% ipython --no-banner

In [1]: import numpy as np

In [2]: import numpy.linalg as la

In [3]: np.set_printoptions(precision=2, suppress=True, linewidth=200, floatmode="fixed")

In [4]: def tidy(a):
   ...:     return np.round(a, 2) + 0
   ...: 

In [5]: K = np.load("arr.npy")

In [6]: K
Out[6]: 
array([[-3, -2, -1,  0,  1],
       [ 2,  3,  4,  5,  6],
       [ 7,  8,  9, 10, 11],
       [12, 13, 14, 15, 16],
       [17, 18, 19, 20, 21],
       [22, 23, 24, 25, 26]])

In [7]: rank = la.matrix_rank(K)

In [8]: print(rank)
2

In [9]: N = la.svd(K)[2][rank:].T

In [10]: np.allclose(K @ N, 0)
Out[10]: True

In [11]: [int(la.matrix_rank(np.delete(K, i, axis=0))) for i in range(6)]
Out[11]: [2, 2, 2, 2, 2, 2]

In [12]: la.matrix_rank(K.T @ K), la.matrix_rank(K @ K.T)
Out[12]: (np.int64(2), np.int64(2))

In [13]: print(tidy(N @ N.T))
[[ 0.40 -0.40 -0.20  0.00  0.20]
 [-0.40  0.70 -0.20 -0.10  0.00]
 [-0.20 -0.20  0.80 -0.20 -0.20]
 [ 0.00 -0.10 -0.20  0.70 -0.40]
 [ 0.20  0.00 -0.20 -0.40  0.40]]

In [14]: [int(la.matrix_rank(K[:i])) for i in range(1, len(K) + 1)]
Out[14]: [1, 2, 2, 2, 2, 2]

In [15]: [int(la.matrix_rank(K[:, :j + 1])) for j in range(5)]
Out[15]: [1, 2, 2, 2, 2]

In [16]: tidy(K @ N)
Out[16]: 
array([[0.00, 0.00, 0.00],
       [0.00, 0.00, 0.00],
       [0.00, 0.00, 0.00],
       [0.00, 0.00, 0.00],
       [0.00, 0.00, 0.00],
       [0.00, 0.00, 0.00]])

In [17]: Uu, s, Vt = la.svd(K)

In [18]: print(np.argmax(s[:-1] / (s[1:] + 1e-6)) + 1)
2

In [19]: A2 = Uu[:, :2] @ np.diag(s[:2]) @ Vt[:2]

In [20]: la.matrix_rank(A2)
Out[20]: np.int64(2)

In [21]: la.matrix_rank(K, rtol=0.05)
Out[21]: np.int64(2)

In [22]: tidy(np.abs(K - A2).max())
Out[22]: np.float64(0.0)

In [23]: A2 = np.array([[2, 0, 2], [3, -3, -3], [-2, -1, 4], [1, -3, -3], [4, -1, 3]])

In [24]: np.einsum("ik,kj->ji", K, A2)
Out[24]: 
array([[  -6,   34,   74,  114,  154,  194],
       [   6,  -34,  -74, -114, -154, -194],
       [  -1,   14,   29,   44,   59,   74]])

In [25]: la.matrix_rank(K @ A2)
Out[25]: np.int64(2)

In [26]: K @ A2
Out[26]: 
array([[  -6,    6,   -1],
       [  34,  -34,   14],
       [  74,  -74,   29],
       [ 114, -114,   44],
       [ 154, -154,   59],
       [ 194, -194,   74]])
